$ python3 -q
>>> import numpy as np
>>> import numpy.linalg as la
>>> np.set_printoptions(suppress=True, linewidth=120)
>>> F = np.load("dump.npy")
>>> F
array([[ 3, -1,  3, -3, -2, -3, -3,  0, -3],
       [ 3, -1,  3, -3, -2, -3, -3,  0, -3],
       [ 6, -2,  6, -6, -4, -6, -6,  0, -6],
       [ 0,  0,  0,  0,  0,  0,  0,  0,  0],
       [-6,  2, -6,  6,  4,  6,  6,  0,  6],
       [ 0,  0,  0,  0,  0,  0,  0,  0,  0],
       [ 0,  0,  0,  0,  0,  0,  0,  0,  0],
       [ 6, -2,  6, -6, -4, -6, -6,  0, -6]])
>>> np.unique(F.round(6), axis=0).shape
(4, 9)
>>> print(np.round(F @ la.pinv(F) @ F, 2))
[[ 3. -1.  3. -3. -2. -3. -3.  0. -3.]
 [ 3. -1.  3. -3. -2. -3. -3.  0. -3.]
 [ 6. -2.  6. -6. -4. -6. -6.  0. -6.]
 [ 0.  0.  0.  0.  0.  0.  0.  0.  0.]
 [-6.  2. -6.  6.  4.  6.  6.  0.  6.]
 [ 0.  0.  0.  0.  0.  0.  0.  0.  0.]
 [ 0.  0.  0.  0.  0.  0.  0.  0.  0.]
 [ 6. -2.  6. -6. -4. -6. -6.  0. -6.]]
>>> print(np.abs(np.diag(la.qr(F)[1])) > 1e-9)
[ True False False False False False False False]
>>> print(np.allclose(F[:-1].T @ la.lstsq(F[:-1].T, F[-1])[0], F[-1]))
True
>>> [round(float(x), 2) for x in la.svd(F, compute_uv=False)[:3]]
[28.74, 0.0, 0.0]
>>> np.round(la.norm(F, 2) / la.norm(F), 2)
np.float64(1.0)
>>> la.cond(F) > 100
np.True_
>>> left, sig, Vh = la.svd(F)
>>> V = Vh[:(sig > 1e-8).sum()]
>>> rng = np.random.default_rng(399309)
>>> vec = F[0] + 3 * F[5] + rng.integers(2) * np.eye(9)[4]
>>> vec
array([ 3., -1.,  3., -3., -1., -3., -3.,  0., -3.])
>>> np.allclose(V.T @ V @ vec, vec)
False
>>> round(float(la.norm(vec - V.T @ V @ vec)), 2)
0.97
>>> rank = la.matrix_rank(F)
>>> rank
np.int64(1)
>>> null = la.svd(F)[2][rank:].T
>>> print(np.round(null @ null.T, 2))
[[ 0.85  0.05 -0.15  0.15  0.1   0.15  0.15  0.    0.15]
 [ 0.05  0.98  0.05 -0.05 -0.03 -0.05 -0.05  0.   -0.05]
 [-0.15  0.05  0.85  0.15  0.1   0.15  0.15  0.    0.15]
 [ 0.15 -0.05  0.15  0.85 -0.1  -0.15 -0.15  0.   -0.15]
 [ 0.1  -0.03  0.1  -0.1   0.93 -0.1  -0.1   0.   -0.1 ]
 [ 0.15 -0.05  0.15 -0.15 -0.1   0.85 -0.15  0.   -0.15]
 [ 0.15 -0.05  0.15 -0.15 -0.1  -0.15  0.85  0.   -0.15]
 [ 0.    0.    0.    0.    0.    0.    0.    1.    0.  ]
 [ 0.15 -0.05  0.15 -0.15 -0.1  -0.15 -0.15  0.    0.85]]
>>> [int(la.matrix_rank(F[:i])) for i in range(1, len(F) + 1)]
[1, 1, 1, 1, 1, 1, 1, 1]
>>> null.shape
(9, 8)
>>> la.matrix_rank(F.T @ F), la.matrix_rank(F @ F.T)
(np.int64(1), np.int64(1))
>>> q, _ = la.qr(np.array([[1.3, 1.7, 0.0, -0.8, 1.8, -0.6, -2.0, 0.4, -1.4, -0.5],
...     [1.3, 0.8, -1.2, 0.1, 1.2, 0.0, 0.3, -2.0, -3.0, 1.5],
...     [0.5, 0.1, 0.3, 0.3, 0.4, -1.1, -0.9, 0.5, 1.1, 0.6],
...     [0.1, -0.8, 0.2, -0.7, 0.0, 0.5, -0.2, 0.0, 1.0, -0.8],
...     [-0.4, -0.5, -0.6, -0.4, -0.6, 0.9, 0.7, -1.1, 0.8, -0.2],
...     [-0.7, 0.5, -0.5, 1.4, -0.6, -0.5, 0.8, -0.6, 1.9, 1.4],
...     [2.2, -1.2, -1.2, -2.0, -0.1, -1.0, 2.2, -0.6, -1.5, 0.1],
...     [1.0, 0.6, 0.3, -0.9, 1.1, -1.4, -0.6, 0.2, 0.5, 1.1],
...     [-2.3, 1.0, -0.1, 0.9, 0.3, 0.4, -0.2, -1.2, 1.1, 0.0],
...     [-0.2, -1.2, -0.8, 1.0, 0.8, -0.7, -0.4, 0.6, 0.3, -0.6]]))
>>> data = 5 * q
>>> data.round(2) + 0
array([[-1.65, -3.  ,  0.06, -0.67,  1.38,  0.39,  2.74,  1.5 ,  0.53,  0.83],
       [-1.65, -1.49,  2.85,  1.02,  0.25,  2.08, -1.9 , -1.69, -0.21, -0.02],
       [-0.64, -0.22, -0.96,  1.77,  0.4 , -1.54,  1.53, -3.04, -2.16,  1.31],
       [-0.13,  1.33, -0.86, -1.08,  1.3 ,  1.22,  0.03, -1.89,  2.93,  2.44],
       [ 0.51,  0.89,  1.55, -1.92, -0.56,  0.82,  2.72, -1.93,  0.  , -2.39],
       [ 0.89, -0.76,  1.79,  1.77, -2.21, -1.96,  0.87, -0.18,  2.71,  0.63],
       [-2.8 ,  1.77,  1.71, -1.92, -0.69, -2.02, -0.26,  0.67, -0.68,  1.36],
       [-1.27, -1.12, -1.  , -0.67,  1.48, -2.43, -1.39, -1.24,  1.61, -2.56],
       [ 2.92, -1.42,  1.64, -1.98,  1.53, -1.38, -0.85, -0.46, -0.97,  1.32],
       [ 0.25,  2.04,  1.73,  2.08,  3.31, -0.49,  0.81,  1.07,  0.3 , -0.63]])
>>> A2 = data / np.sqrt((data ** 2).mean(axis=1, keepdims=True))
>>> np.round(la.norm(A2, axis=1), 2)
array([3.16, 3.16, 3.16, 3.16, 3.16, 3.16, 3.16, 3.16, 3.16, 3.16])
>>> print(la.matrix_rank(A2) == la.matrix_rank(data))
True
